$ ipython --no-banner

In [1]: import numpy as np

In [2]: import numpy.linalg as la

In [3]: np.set_printoptions(suppress=True, linewidth=120)

In [4]: def rd(a):
   ...:     return np.round(a, 2) + 0
   ...: 

In [5]: rng = np.random.default_rng(582)

In [6]: theta = rng.uniform(0, 2 * np.pi, 15)

In [7]: O, _ = la.qr(np.array([[-1.6, 0.1], [-0.7, 0.5], [0.7, -0.7], [1.1, 0.3], [0.9, 0.6]]))

In [8]: arr = 3 * np.c_[np.cos(theta), np.sin(theta)] @ O.T

In [9]: rd(arr)
Out[9]: 
array([[-0.39, -1.41,  1.96, -0.74, -1.57],
       [-1.23, -1.6 ,  2.06, -0.01, -0.83],
       [ 1.03, -0.57,  1.02, -1.54, -2.05],
       [-1.54, -1.57,  1.97,  0.33, -0.43],
       [-0.5 ,  0.96, -1.48,  1.3 ,  1.98],
       [ 0.88,  1.55, -2.07,  0.34,  1.19],
       [-1.77, -0.25,  0.01,  1.65,  1.76],
       [-0.73,  0.81, -1.3 ,  1.41,  2.03],
       [ 0.13,  1.31, -1.86,  0.92,  1.72],
       [-1.83, -1.45,  1.73,  0.73,  0.1 ],
       [ 0.78, -0.77,  1.26, -1.43, -2.04],
       [-1.02,  0.58, -1.03,  1.53,  2.05],
       [-2.04, -0.93,  0.95,  1.37,  1.09],
       [ 0.41,  1.42, -1.96,  0.73,  1.56],
       [-1.32, -1.6 ,  2.04,  0.08, -0.73]])

In [10]: gram = np.cov(arr, rowvar=False)

In [11]: gram.shape
Out[11]: (5, 5)

In [12]: rd(np.median(arr, axis=0))
Out[12]: array([-0.73, -0.57,  0.95,  0.73,  1.09])

In [13]: rd(la.eigvalsh(gram)[::-1])
Out[13]: array([6.45, 2.31, 0.  , 0.  , 0.  ])

In [14]: basis = arr[[4, 8]].astype(float)

In [15]: for _ in range(3):
    ...:     z = la.norm(arr[:, None] - basis, axis=-1).argmin(axis=1)
    ...:     basis = np.array([arr[z == j].mean(axis=0) for j in range(2)])
    ...: 

In [16]: z
Out[16]: array([0, 0, 0, 0, 1, 1, 0, 1, 1, 0, 0, 1, 0, 1, 0])

In [17]: rd(basis)
Out[17]: 
array([[-0.92, -1.13,  1.45,  0.05, -0.52],
       [-0.14,  1.11, -1.62,  1.04,  1.76]])

In [18]: np.bincount(z)
Out[18]: array([9, 6])

In [19]: other = basis + rng.integers(-2, 3, (2, 1)) @ rng.integers(-2, 3, (1, 5))

In [20]: rd(other)
Out[20]: 
array([[-2.92,  0.87, -0.55,  2.05,  0.48],
       [-2.14,  3.11, -3.62,  3.04,  2.76]])

In [21]: rd(la.svd(other - basis, compute_uv=False))
Out[21]: array([5.83, 0.  ])

In [22]: mat = rng.normal(size=(28, 3))

In [23]: mat = 20 * mat / la.norm(mat, axis=1, keepdims=True)

In [24]: rd(mat)
Out[24]: 
array([[-12.17, -15.86,  -0.44],
       [-13.4 ,   2.27, -14.67],
       [ 12.36,   6.22, -14.44],
       [  5.46,   8.49,  17.27],
       [ -8.78, -14.93,  10.  ],
       [  4.24, -19.39,  -2.47],
       [ -9.06, -17.69,   2.25],
       [ -4.99,  12.09,  15.13],
       [ 14.97,  -1.37,  13.19],
       [  0.54,  10.72,  16.88],
       [ 17.15,   7.65,  -6.87],
       [-13.24,  12.94,  -7.57],
       [-11.28,  -3.69, -16.1 ],
       [ 19.75,   3.12,   0.33],
       [-11.99,  10.37, -12.19],
       [  2.25, -11.07,  16.5 ],
       [ 12.16, -12.54,  -9.75],
       [ 19.88,  -1.85,   1.18],
       [ -1.48,   3.62,  19.61],
       [ -3.68,  -8.09,  17.92],
       [ 15.81,   4.48,  11.41],
       [ 11.76, -11.11, -11.75],
       [  7.99,  16.58,  -7.82],
       [ -9.39,   3.06,  17.39],
       [-11.89,   8.97, -13.35],
       [ -1.45,  -7.26,  18.58],
       [  8.11, -18.12,  -2.4 ],
       [-10.82,  12.8 ,  10.91]])

In [25]: T = np.stack([mat, 2 * mat, mat[::-1]])

In [26]: rd(np.einsum("bij,cij->bc", T, T))
Out[26]: 
array([[11200.  , 22400.  ,  -831.84],
       [22400.  , 44800.  , -1663.68],
       [ -831.84, -1663.68, 11200.  ]])

In [27]: rd(la.norm(T, axis=(1, 2)))
Out[27]: array([105.83, 211.66, 105.83])

In [28]: T.shape
Out[28]: (3, 28, 3)

In [29]: (T @ mat.T).shape
Out[29]: (3, 28, 28)

In [30]: gram = np.cov(mat, rowvar=False)

In [31]: np.argsort(-mat.std(axis=0).round(6), kind="stable")
Out[31]: array([2, 0, 1])

In [32]: np.argwhere(np.triu(np.abs(np.corrcoef(mat.T)) > 0.8, 1))
Out[32]: array([], shape=(0, 2), dtype=int64)

In [33]: rd(gram)
Out[33]: 
array([[128.45,  -5.49,   1.25],
       [ -5.49, 122.24,  -1.34],
       [  1.25,  -1.34, 156.28]])

In [34]: rd(np.corrcoef(mat.T))
Out[34]: 
array([[ 1.  , -0.04,  0.01],
       [-0.04,  1.  , -0.01],
       [ 0.01, -0.01,  1.  ]])

In [35]: rd(np.polyfit(mat[:, 1], mat[:, 0], 1))
Out[35]: array([-0.04,  1.  ])

In [36]: K = np.load("layer11.npy")

In [37]: K
Out[37]: 
array([[-2, -2, -1, -4, -2],
       [ 2,  2,  3,  0,  2],
       [-2, -2, -1, -4, -2]])

In [38]: left, sv, VT = la.svd(K)

In [39]: V = VT[:(sv > 1e-8).sum()]

In [40]: x = K[0] + -3 * K[1] + rng.integers(2) * np.eye(5)[2]

In [41]: x
Out[41]: array([ -8.,  -8., -10.,  -4.,  -8.])

In [42]: rd(la.norm(x - V.T @ V @ x))
Out[42]: np.float64(0.0)

In [43]: cen = arr - arr.mean(axis=1)
Traceback (most recent call last):
  Cell In[43], line 1
    cen = arr - arr.mean(axis=1)
ValueError: operands could not be broadcast together with shapes (15,5) (15,) 


In [44]: cen = arr - arr.mean(axis=0)

In [45]: left, sv, VT = la.svd(cen, full_matrices=False)

In [46]: (np.sign(left[:, 0]) == np.sign(left[0, 0])).astype(int)
Out[46]: array([1, 1, 1, 1, 0, 0, 0, 0, 0, 1, 1, 0, 1, 0, 1])

In [47]: rd(cen.mean(axis=0))
Out[47]: array([0., 0., 0., 0., 0.])

In [48]: left, sv, VT = la.svd(K)

In [49]: rd(sv)
Out[49]: array([8.22, 3.37, 0.  ])

In [50]: np.argmax(sv[:-1] / (sv[1:] + 1e-6)) + 1
Out[50]: np.int64(2)

In [51]: other = left[:, :2] @ np.diag(sv[:2]) @ VT[:2]

In [52]: rd(np.abs(K - other).max())
Out[52]: np.float64(0.0)

In [53]: rd(la.norm(K - other, 2)), rd(sv[2])
Out[53]: (np.float64(0.0), np.float64(0.0))

In [54]: other = K / np.sqrt((K ** 2).mean(axis=1, keepdims=True))

In [55]: rd(K - K.mean(axis=1, keepdims=True))
Out[55]: 
array([[ 0.2,  0.2,  1.2, -1.8,  0.2],
       [ 0.2,  0.2,  1.2, -1.8,  0.2],
       [ 0.2,  0.2,  1.2, -1.8,  0.2]])

In [56]: rd(other[1])
Out[56]: array([0.98, 0.98, 1.46, 0.  , 0.98])

In [57]: la.matrix_rank(K - K.mean(axis=1, keepdims=True))
Out[57]: np.int64(1)

In [58]: W0 = np.load("case13.npy")

In [59]: W0
Out[59]: 
array([[ 0, -5,  1, -3],
       [ 0,  0,  3,  1],
       [ 0,  0,  0,  5],
       [ 0,  0,  0,  0]])

In [60]: np.allclose(W0[:-1].T @ la.lstsq(W0[:-1].T, W0[-1])[0], W0[-1])
Out[60]: True

In [61]: try:
    ...:     la.inv(W0)
    ...: except la.LinAlgError as e:
    ...:     print(e)
    ...: 
Singular matrix

In [62]: rd(np.abs(la.eigvals(W0)).max())
Out[62]: np.float64(0.0)

In [63]: (W0 + W0.T) / 2
Out[63]: 
array([[ 0. , -2.5,  0.5, -1.5],
       [-2.5,  0. ,  1.5,  0.5],
       [ 0.5,  1.5,  0. ,  2.5],
       [-1.5,  0.5,  2.5,  0. ]])

In [64]: W0 @ W0
Out[64]: 
array([[  0,   0, -15,   0],
       [  0,   0,   0,  15],
       [  0,   0,   0,   0],
       [  0,   0,   0,   0]])

In [65]: la.matrix_power(W0, 4)
Out[65]: 
array([[0, 0, 0, 0],
       [0, 0, 0, 0],
       [0, 0, 0, 0],
       [0, 0, 0, 0]])

In [66]: la.cond(W0) > 100
Out[66]: np.True_

In [67]: np.argsort(-la.norm(W0, axis=0).round(6), kind="stable")[:3]
Out[67]: array([3, 1, 2])

In [68]: A = np.load("block6.npy")

In [69]: A
Out[69]: 
array([[0.25, 0.25, 0.25, 0.25, 0.  , 0.  ],
       [0.  , 0.5 , 0.  , 0.  , 0.  , 0.5 ],
       [0.25, 0.25, 0.25, 0.25, 0.  , 0.  ],
       [0.  , 0.  , 0.  , 1.  , 0.  , 0.  ],
       [0.5 , 0.  , 0.  , 0.  , 0.5 , 0.  ],
       [0.  , 0.  , 0.  , 0.  , 0.  , 1.  ]])

In [70]: u = np.array([3, 2])

In [71]: np.correlate(A[2], A[5], "full")
Out[71]: array([0.25, 0.25, 0.25, 0.25, 0.  , 0.  , 0.  , 0.  , 0.  , 0.  , 0.  ])

In [72]: np.array([np.convolve(row, u, "same") for row in A])
Out[72]: 
array([[0.75, 1.25, 1.25, 1.25, 0.5 , 0.  ],
       [0.  , 1.5 , 1.  , 0.  , 0.  , 1.5 ],
       [0.75, 1.25, 1.25, 1.25, 0.5 , 0.  ],
       [0.  , 0.  , 0.  , 3.  , 2.  , 0.  ],
       [1.5 , 1.  , 0.  , 0.  , 1.5 , 1.  ],
       [0.  , 0.  , 0.  , 0.  , 0.  , 3.  ]])

In [73]: left, sv, VT = la.svd(A)

In [74]: np.argmax(sv[:-1] / (sv[1:] + 1e-6)) + 1
Out[74]: np.int64(5)

In [75]: rd(sv)
Out[75]: array([1.15, 1.09, 0.77, 0.56, 0.28, 0.  ])

In [76]: other = left[:, :5] @ np.diag(sv[:5]) @ VT[:5]

In [77]: rd(la.norm(A - other, 2)), rd(sv[5])
Out[77]: (np.float64(0.0), np.float64(0.0))

In [78]: rd(other)
Out[78]: 
array([[0.25, 0.25, 0.25, 0.25, 0.  , 0.  ],
       [0.  , 0.5 , 0.  , 0.  , 0.  , 0.5 ],
       [0.25, 0.25, 0.25, 0.25, 0.  , 0.  ],
       [0.  , 0.  , 0.  , 1.  , 0.  , 0.  ],
       [0.5 , 0.  , 0.  , 0.  , 0.5 , 0.  ],
       [0.  , 0.  , 0.  , 0.  , 0.  , 1.  ]])

In [79]: rd(np.abs(A - other).max())
Out[79]: np.float64(0.0)

In [80]: rd(la.norm(A - other) / la.norm(A))
Out[80]: np.float64(0.0)

In [81]: rk = la.matrix_rank(A)

In [82]: rk
Out[82]: np.int64(5)

In [83]: N = la.svd(A)[2][rk:].T

In [84]: la.matrix_rank(A.T @ A), la.matrix_rank(A @ A.T)
Out[84]: (np.int64(5), np.int64(5))

In [85]: N.shape
Out[85]: (6, 1)

In [86]: rd(A @ N)
Out[86]: 
array([[0.],
       [0.],
       [0.],
       [0.],
       [0.],
       [0.]])

In [87]: [int(la.matrix_rank(A[:i])) for i in range(1, len(A) + 1)]
Out[87]: [1, 2, 2, 3, 4, 5]

In [88]: theta = np.sort(rng.uniform(-2, 2, 31))

In [89]: X = np.c_[theta, theta ** 2, theta ** 3] @ np.array([[2, -2, 0, -1, -2], [2, -1, -2, 1, 0], [-2, -1, 1, -1, -1]])

In [90]: rd(X)
Out[90]: 
array([[ 18.37,   7.46, -14.91,  13.07,  11.24],
       [ 16.97,   6.99, -13.97,  12.27,  10.58],
       [ 12.19,   5.42, -10.68,   9.49,   8.31],
       [ 10.49,   4.86,  -9.49,   8.48,   7.48],
       [  7.41,   3.85,  -7.26,   6.61,   5.95],
       [  3.87,   2.67,  -4.56,   4.33,   4.09],
       [  3.86,   2.66,  -4.55,   4.32,   4.09],
       [  2.37,   2.14,  -3.32,   3.27,   3.23],
       [  1.09,   1.64,  -2.17,   2.28,   2.4 ],
       [  0.96,   1.59,  -2.05,   2.18,   2.31],
       [  0.6 ,   1.42,  -1.69,   1.86,   2.03],
       [ -0.37,   0.64,  -0.31,   0.54,   0.78],
       [ -0.09,   0.1 ,   0.  ,   0.05,   0.1 ],
       [  0.82,  -0.82,  -0.19,  -0.26,  -0.71],
       [  1.05,  -1.1 ,  -0.28,  -0.32,  -0.92],
       [  1.25,  -1.37,  -0.37,  -0.37,  -1.12],
       [  1.61,  -2.02,  -0.58,  -0.51,  -1.59],
       [  1.93,  -3.12,  -0.85,  -0.76,  -2.38],
       [  2.  ,  -3.83,  -0.97,  -0.95,  -2.88],
       [  1.97,  -4.58,  -1.07,  -1.17,  -3.42],
       [  1.95,  -4.84,  -1.1 ,  -1.25,  -3.6 ],
       [  1.89,  -5.23,  -1.13,  -1.38,  -3.88],
       [  1.88,  -5.29,  -1.13,  -1.4 ,  -3.92],
       [  1.85,  -5.45,  -1.14,  -1.45,  -4.04],
       [  1.74,  -5.94,  -1.17,  -1.62,  -4.4 ],
       [  1.71,  -6.06,  -1.17,  -1.66,  -4.49],
       [  1.55,  -6.6 ,  -1.18,  -1.85,  -4.88],
       [  1.5 ,  -6.76,  -1.19,  -1.91,  -5.  ],
       [  1.39,  -7.09,  -1.18,  -2.03,  -5.24],
       [ -0.14, -10.35,  -0.97,  -3.35,  -7.66],
       [ -2.38, -13.83,  -0.44,  -4.94, -10.32]])

In [91]: basis = X[[4, 22]].astype(float)

In [92]: for _ in range(4):
    ...:     z = la.norm(X[:, None] - basis, axis=-1).argmin(axis=1)
    ...:     basis = np.array([X[z == j].mean(axis=0) for j in range(2)])
    ...: 

In [93]: z
Out[93]: array([0, 0, 0, 0, 0, 0, 0, 1, 1, 1, 1, 1, 1, 1, 1, 1, 1, 1, 1, 1, 1, 1, 1, 1, 1, 1, 1, 1, 1, 1, 1])

In [94]: rd(basis[1] - basis[0])
Out[94]: array([-9.28, -8.46,  8.27, -9.07, -9.87])

In [95]: np.abs(basis[1] - basis[0]).argmax()
Out[95]: np.int64(4)

In [96]: gram = np.cov(X, rowvar=False)

In [97]: rd(np.median(X, axis=0))
Out[97]: array([ 1.74, -1.37, -1.17, -0.37, -1.12])

In [98]: gram.shape
Out[98]: (5, 5)

In [99]: rd(np.corrcoef(X.T))
Out[99]: 
array([[ 1.  ,  0.7 , -0.98,  0.92,  0.81],
       [ 0.7 ,  1.  , -0.72,  0.9 ,  0.98],
       [-0.98, -0.72,  1.  , -0.95, -0.84],
       [ 0.92,  0.9 , -0.95,  1.  ,  0.97],
       [ 0.81,  0.98, -0.84,  0.97,  1.  ]])

In [100]: left, sv, VT = la.svd(X)

In [101]: rd(sv)
Out[101]: array([56.94, 29.54,  4.4 ,  0.  ,  0.  ])

In [102]: np.argmax(sv[:-1] / (sv[1:] + 1e-6)) + 1
Out[102]: np.int64(3)

In [103]: other = left[:, :3] @ np.diag(sv[:3]) @ VT[:3]

In [104]: la.matrix_rank(other)
Out[104]: np.int64(3)

In [105]: rd(la.norm(X - other, 2)), rd(sv[3])
Out[105]: (np.float64(0.0), np.float64(0.0))

In [106]: np.argsort(-la.norm(X, axis=0).round(6), kind="stable")[:3]
Out[106]: array([0, 1, 4])

In [107]: la.matrix_rank(X, rtol=0.1)
Out[107]: np.int64(2)

In [108]: la.cond(X) > 100
Out[108]: np.True_

In [109]: data = np.array([[1, -1, 1, -1],
     ...:     [1, 0, 0, 0],
     ...:     [1, 1, 1, 1],
     ...:     [1, 2, 4, 8],
     ...:     [1, 3, 9, 27]])

In [110]: left, sv, VT = la.svd(data)

In [111]: rd(sv)
Out[111]: array([30.08,  2.5 ,  1.56,  0.86])

In [112]: other = left[:, :1] @ np.diag(sv[:1]) @ VT[:1]

In [113]: la.matrix_rank(data, rtol=0.05)
Out[113]: np.int64(3)

In [114]: rd(la.norm(data - other, 2)), rd(sv[1])
Out[114]: (np.float64(2.5), np.float64(2.5))

In [115]: rd(la.norm(data - other) / la.norm(data))
Out[115]: np.float64(0.1)

In [116]: rd(np.abs(data - other).max())
Out[116]: np.float64(1.22)

In [117]: rd(other)
Out[117]: 
array([[-0.03, -0.08, -0.22, -0.64],
       [ 0.  ,  0.  ,  0.01,  0.04],
       [ 0.06,  0.17,  0.46,  1.33],
       [ 0.39,  1.07,  2.96,  8.51],
       [ 1.22,  3.36,  9.33, 26.83]])

In [118]: la.lstsq(other[:-1].T, other[-1])[2]
Out[118]: np.int32(1)

In [119]: rd(other @ la.pinv(other) @ other)
Out[119]: 
array([[-0.03, -0.08, -0.22, -0.64],
       [ 0.  ,  0.  ,  0.01,  0.04],
       [ 0.06,  0.17,  0.46,  1.33],
       [ 0.39,  1.07,  2.96,  8.51],
       [ 1.22,  3.36,  9.33, 26.83]])

In [120]: rd(np.trace(la.pinv(other) @ other))
Out[120]: np.float64(1.0)

In [121]: np.abs(np.diag(la.qr(other)[1])) > 1e-9
Out[121]: array([ True, False, False, False])

In [122]: other = np.c_[data[:, :3] @ np.array([[-4, -6, 0], [7, -5, 2], [2, -3, -7]]), np.array([8, 0, 1, 6, 5])]

In [123]: other
Out[123]: 
array([[ -9,  -4,  -9,   8],
       [ -4,  -6,   0,   0],
       [  5, -14,  -5,   1],
       [ 18, -28, -24,   6],
       [ 35, -48, -57,   5]])

In [124]: rd(la.norm(la.qr(data)[0].T @ other, axis=0) ** 2 / ((other ** 2).sum(axis=0) + 1e-12))
Out[124]: array([1., 1., 1., 1.])

In [125]: rd(la.norm(other - data @ la.lstsq(data, other)[0], axis=0))
Out[125]: array([0. , 0. , 0. , 0.6])

In [126]: rd(la.lstsq(data, other[:, 0])[0])
Out[126]: array([-4.,  7.,  2.,  0.])
